$ python3 -q
>>> import numpy as np
>>> np.set_printoptions(suppress=True, linewidth=100)
>>> def rd(a):
...     return np.round(a, 2) + 0
... 
>>> W0 = np.loadtxt("dump.csv", delimiter=",")
>>> W0
array([[ 0.,  0.,  0.,  0.],
       [ 0., -4.,  4.,  3.],
       [ 0., -1.,  0., -3.],
       [ 0.,  9.,  8., -2.]])
>>> U, sig, Vt = np.linalg.svd(W0)
>>> vecs = Vt[:(sig > 1e-8).sum()]
>>> rng = np.random.default_rng(349893)
>>> x = W0[3] + -1 * W0[1] + rng.integers(2) * np.eye(4)[2]
>>> x
array([ 0., 13.,  5., -5.])
>>> np.allclose(vecs.T @ vecs @ x, x)
True
>>> rd(W0 @ np.linalg.pinv(W0) @ W0)
array([[ 0.,  0.,  0.,  0.],
       [ 0., -4.,  4.,  3.],
       [ 0., -1.,  0., -3.],
       [ 0.,  9.,  8., -2.]])
>>> rd(np.linalg.norm(W0[3], 1)), rd(np.linalg.norm(W0[3], np.inf))
(np.float64(19.0), np.float64(9.0))
>>> rd(np.linalg.norm(W0[3] - W0[2]))
np.float64(12.85)
>>> rd(np.linalg.norm(W0, axis=1))
array([ 0.  ,  6.4 ,  3.16, 12.21])
>>> rd(np.linalg.norm(W0, 2))
np.float64(12.25)
>>> rd(np.linalg.norm(W0, axis=0))
array([0.  , 9.9 , 8.94, 4.69])
>>> cov = W0.T @ W0
>>> rd(np.linalg.svd(W0, compute_uv=False) ** 2)
array([149.96,  40.97,   9.06,   0.  ])
>>> np.allclose(cov, cov.T)
True
>>> W1 = np.array([[1, 0, 0], [0, 0, 1], [0, 1, 1], [1, 2, 1]])
>>> beta = np.array([1, -3, 1])
>>> act = np.maximum(W0 @ W1 + beta, 0)
>>> act
array([[ 1.,  0.,  1.],
       [ 4.,  7.,  4.],
       [ 0.,  0.,  0.],
       [ 0.,  1., 16.]])
>>> np.linalg.matrix_rank(act)
np.int64(3)
>>> cent = np.array([[9, 3, -5], [-3, -4, 3], [-7, -7, -8]])
>>> (act @ cent).round(6).argmax(axis=1)
array([0, 0, 0, 0])
>>> act @ cent
array([[   2.,   -4.,  -13.],
       [ -13.,  -44.,  -31.],
       [   0.,    0.,    0.],
       [-115., -116., -125.]])
>>> W1 @ cent
array([[  9,   3,  -5],
       [ -7,  -7,  -8],
       [-10, -11,  -5],
       [ -4, -12,  -7]])
>>> J = np.load("run9.npy")
>>> J
array([[2, 0, 1, 0, 2, 0, 0, 0],
       [1, 2, 1, 0, 2, 1, 2, 1],
       [2, 0, 1, 0, 2, 0, 0, 0]])
>>> W1 = np.array([[1, -3, -1, -3],
...     [2, 0, 0, 3],
...     [-2, 2, 1, -2],
...     [0, 2, -1, 1],
...     [-1, 3, 0, -1],
...     [3, -3, 2, 2],
...     [-1, -1, 3, 3],
...     [0, -3, -2, -2]])
>>> beta = np.array([-3, 0, -1, 1])
>>> act = np.maximum(J @ W1 + beta, 0)
>>> act
array([[0, 2, 0, 0],
       [0, 0, 5, 6],
       [0, 2, 0, 0]])
>>> np.linalg.matrix_rank(act)
np.int64(2)
>>> cent = np.array([[5, -4], [-9, -2], [2, 1], [0, -4]])
>>> (act @ cent).round(6).argmax(axis=1)
array([1, 0, 1])
>>> np.unique(J.round(6), axis=0).shape
(2, 8)
>>> rd(J @ np.linalg.pinv(J) @ J)
array([[2., 0., 1., 0., 2., 0., 0., 0.],
       [1., 2., 1., 0., 2., 1., 2., 1.],
       [2., 0., 1., 0., 2., 0., 0., 0.]])
>>> np.abs(np.diag(np.linalg.qr(J)[1])) > 1e-9
array([ True,  True, False])
>>> M2 = J + rng.integers(-2, 3, (3, 2)) @ rng.integers(-2, 3, (2, 8))
>>> M2
array([[ 4, -2, -5,  2,  5,  0, -1, -4],
       [ 0,  2,  5, -1,  1,  2,  2,  4],
       [ 4,  0, -7,  2,  4, -2,  0, -6]])
>>> np.abs(M2 - J).sum(axis=1)
array([20, 11, 22])
>>> M2 - J
array([[ 2, -2, -6,  2,  3,  0, -1, -4],
       [-1,  0,  4, -1, -1,  1,  0,  3],
       [ 2,  0, -8,  2,  2, -2,  0, -6]])
>>> rd(np.linalg.svd(M2 - J, compute_uv=False))
array([14.56,  2.65,  0.  ])
>>> x = np.array([3, -3, -3, -3, -3, 2, 3, 1])
>>> M2 @ x
array([ 5, -7,  5])
>>> M2 @ np.ones(8)
array([-1., 15., -5.])
>>> (M2 @ x).argmax()
np.int64(0)
>>> (M2 * x).sum(axis=1)
array([ 5, -7,  5])
>>> np.linalg.norm(M2 @ x) <= np.linalg.norm(M2, 2) * np.linalg.norm(x) + 1e-9
np.True_
>>> m1 = np.load("case13.npy")
>>> m1
array([[11, -8,  4, -7, -6, -4, -8],
       [-8, 14, -9,  8,  1,  4,  7],
       [ 4, -9,  6, -5,  0, -2, -4],
       [-7,  8, -5, 13, 11, -4, 11],
       [-6,  1,  0, 11, 14, -6, 10],
       [-4,  4, -2, -4, -6,  8, -2],
       [-8,  7, -4, 11, 10, -2, 10]])
>>> M2 = m1[0, 0] * m1[1:] - np.outer(m1[1:, 0], m1[0])
>>> M2
array([[  0,  90, -67,  32, -37,  12,  13],
       [  0, -67,  50, -27,  24,  -6, -12],
       [  0,  32, -27,  94,  79, -72,  65],
       [  0, -37,  24,  79, 118, -90,  62],
       [  0,  12,  -6, -72, -90,  72, -54],
       [  0,  13, -12,  65,  62, -54,  46]])
>>> np.linalg.matrix_rank(M2), np.linalg.matrix_rank(m1)
(np.int64(2), np.int64(3))
>>> vals, vecs = np.linalg.eigh(m1)
>>> rd(vecs.T @ m1 @ vecs)
array([[ 0.  ,  0.  ,  0.  ,  0.  ,  0.  ,  0.  ,  0.  ],
       [ 0.  ,  0.  ,  0.  ,  0.  ,  0.  ,  0.  ,  0.  ],
       [ 0.  ,  0.  ,  0.  ,  0.  ,  0.  ,  0.  ,  0.  ],
       [ 0.  ,  0.  ,  0.  ,  0.  ,  0.  ,  0.  ,  0.  ],
       [ 0.  ,  0.  ,  0.  ,  0.  ,  7.63,  0.  ,  0.  ],
       [ 0.  ,  0.  ,  0.  ,  0.  ,  0.  , 22.26,  0.  ],
       [ 0.  ,  0.  ,  0.  ,  0.  ,  0.  ,  0.  , 46.11]])
>>> rd(np.linalg.eigvalsh(m1 @ m1))
array([   0.  ,    0.  ,    0.  ,    0.  ,   58.16,  495.62, 2126.21])
>>> rd(vecs.T @ vecs)
array([[1., 0., 0., 0., 0., 0., 0.],
       [0., 1., 0., 0., 0., 0., 0.],
       [0., 0., 1., 0., 0., 0., 0.],
       [0., 0., 0., 1., 0., 0., 0.],
       [0., 0., 0., 0., 1., 0., 0.],
       [0., 0., 0., 0., 0., 1., 0.],
       [0., 0., 0., 0., 0., 0., 1.]])
>>> rd(vecs @ np.diag(vals) @ vecs.T)
array([[11., -8.,  4., -7., -6., -4., -8.],
       [-8., 14., -9.,  8.,  1.,  4.,  7.],
       [ 4., -9.,  6., -5.,  0., -2., -4.],
       [-7.,  8., -5., 13., 11., -4., 11.],
       [-6.,  1.,  0., 11., 14., -6., 10.],
       [-4.,  4., -2., -4., -6.,  8., -2.],
       [-8.,  7., -4., 11., 10., -2., 10.]])
>>> (vals > 1e-8).sum(), (vals < -1e-8).sum()
(np.int64(3), np.int64(0))
>>> rd(np.abs(vecs[:, -1]))
array([0.39, 0.4 , 0.23, 0.51, 0.41, 0.05, 0.46])
>>> np.linalg.cond(m1) > 100
np.True_
>>> U, sig, Vt = np.linalg.svd(m1)
>>> np.argmax(sig[:-1] / (sig[1:] + 1e-6)) + 1
np.int64(3)
>>> M2 = U[:, :3] @ np.diag(sig[:3]) @ Vt[:3]
>>> np.linalg.matrix_rank(m1, rtol=0.05)
np.int64(3)
>>> np.linalg.matrix_rank(M2)
np.int64(3)
>>> rd(np.abs(m1 - M2).max())
np.float64(0.0)
>>> rd(np.linalg.norm(m1 - M2) / np.linalg.norm(m1))
np.float64(0.0)
>>> rd(np.linalg.norm(m1 - M2, 2)), rd(sig[3])
(np.float64(0.0), np.float64(0.0))
>>> data = np.loadtxt("sample18.csv", delimiter=",")
>>> rd(data)
array([[-0.14, -0.3 , -0.55,  0.51, -0.16,  0.36,  0.41],
       [ 0.6 , -0.18,  0.01, -0.11, -0.68,  0.25, -0.27],
       [ 0.28,  0.7 ,  0.09,  0.23, -0.25, -0.2 ,  0.52],
       [-0.19,  0.62, -0.32, -0.01,  0.04,  0.52, -0.46],
       [ 0.19, -0.05,  0.56,  0.67,  0.27,  0.29, -0.2 ],
       [ 0.23,  0.02, -0.44,  0.41,  0.08, -0.61, -0.45],
       [-0.65,  0.01,  0.26,  0.23, -0.61, -0.21, -0.2 ]])
>>> M2 = np.linalg.inv(data)
>>> rd(np.linalg.inv(M2))
array([[-0.14, -0.3 , -0.55,  0.51, -0.16,  0.36,  0.41],
       [ 0.6 , -0.18,  0.01, -0.11, -0.68,  0.25, -0.27],
       [ 0.28,  0.7 ,  0.09,  0.23, -0.25, -0.2 ,  0.52],
       [-0.19,  0.62, -0.32, -0.01,  0.04,  0.52, -0.46],
       [ 0.19, -0.05,  0.56,  0.67,  0.27,  0.29, -0.2 ],
       [ 0.23,  0.02, -0.44,  0.41,  0.08, -0.61, -0.45],
       [-0.65,  0.01,  0.26,  0.23, -0.61, -0.21, -0.2 ]])
>>> rd(np.linalg.det(data) * M2)
array([[-0.14,  0.6 ,  0.28, -0.19,  0.19,  0.23, -0.65],
       [-0.3 , -0.18,  0.7 ,  0.62, -0.05,  0.02,  0.01],
       [-0.55,  0.01,  0.09, -0.32,  0.56, -0.44,  0.26],
       [ 0.51, -0.11,  0.23, -0.01,  0.67,  0.41,  0.23],
       [-0.16, -0.68, -0.25,  0.04,  0.27,  0.08, -0.61],
       [ 0.36,  0.25, -0.2 ,  0.52,  0.29, -0.61, -0.21],
       [ 0.41, -0.27,  0.52, -0.46, -0.2 , -0.45, -0.2 ]])
>>> rd(M2)
array([[-0.14,  0.6 ,  0.28, -0.19,  0.19,  0.23, -0.65],
       [-0.3 , -0.18,  0.7 ,  0.62, -0.05,  0.02,  0.01],
       [-0.55,  0.01,  0.09, -0.32,  0.56, -0.44,  0.26],
       [ 0.51, -0.11,  0.23, -0.01,  0.67,  0.41,  0.23],
       [-0.16, -0.68, -0.25,  0.04,  0.27,  0.08, -0.61],
       [ 0.36,  0.25, -0.2 ,  0.52,  0.29, -0.61, -0.21],
       [ 0.41, -0.27,  0.52, -0.46, -0.2 , -0.45, -0.2 ]])
>>> rd(data @ M2)
array([[1., 0., 0., 0., 0., 0., 0.],
       [0., 1., 0., 0., 0., 0., 0.],
       [0., 0., 1., 0., 0., 0., 0.],
       [0., 0., 0., 1., 0., 0., 0.],
       [0., 0., 0., 0., 1., 0., 0.],
       [0., 0., 0., 0., 0., 1., 0.],
       [0., 0., 0., 0., 0., 0., 1.]])
>>> rd(np.linalg.slogdet(data)[0])
np.float64(1.0)
>>> mat = np.load("test9.npy")
>>> mat
array([[ 6, -6],
       [ 0,  0],
       [ 0,  0],
       [ 6, -6],
       [ 2, -2],
       [ 4, -4],
       [ 2, -2]])
>>> U, sig, Vt = np.linalg.svd(mat)
>>> rd(sig)
array([13.86,  0.  ])
>>> np.argmax(sig[:-1] / (sig[1:] + 1e-6)) + 1
np.int64(1)
>>> M2 = U[:, :1] @ np.diag(sig[:1]) @ Vt[:1]
>>> rd(np.linalg.norm(mat - M2) / np.linalg.norm(mat))
np.float64(0.0)
>>> rd(np.linalg.norm(mat - M2, 2)), rd(sig[1])
(np.float64(0.0), np.float64(0.0))
>>> np.linalg.lstsq(mat[:-1].T, mat[-1])[2]
np.int32(1)
>>> np.unique(mat.round(6), axis=0).shape
(4, 2)
>>> rd(mat @ np.linalg.pinv(mat) @ mat)
array([[ 6., -6.],
       [ 0.,  0.],
       [ 0.,  0.],
       [ 6., -6.],
       [ 2., -2.],
       [ 4., -4.],
       [ 2., -2.]])
>>> rd(np.trace(np.linalg.pinv(mat) @ mat))
np.float64(1.0)
>>> np.abs(np.diag(np.linalg.qr(mat)[1])) > 1e-9
array([ True, False])
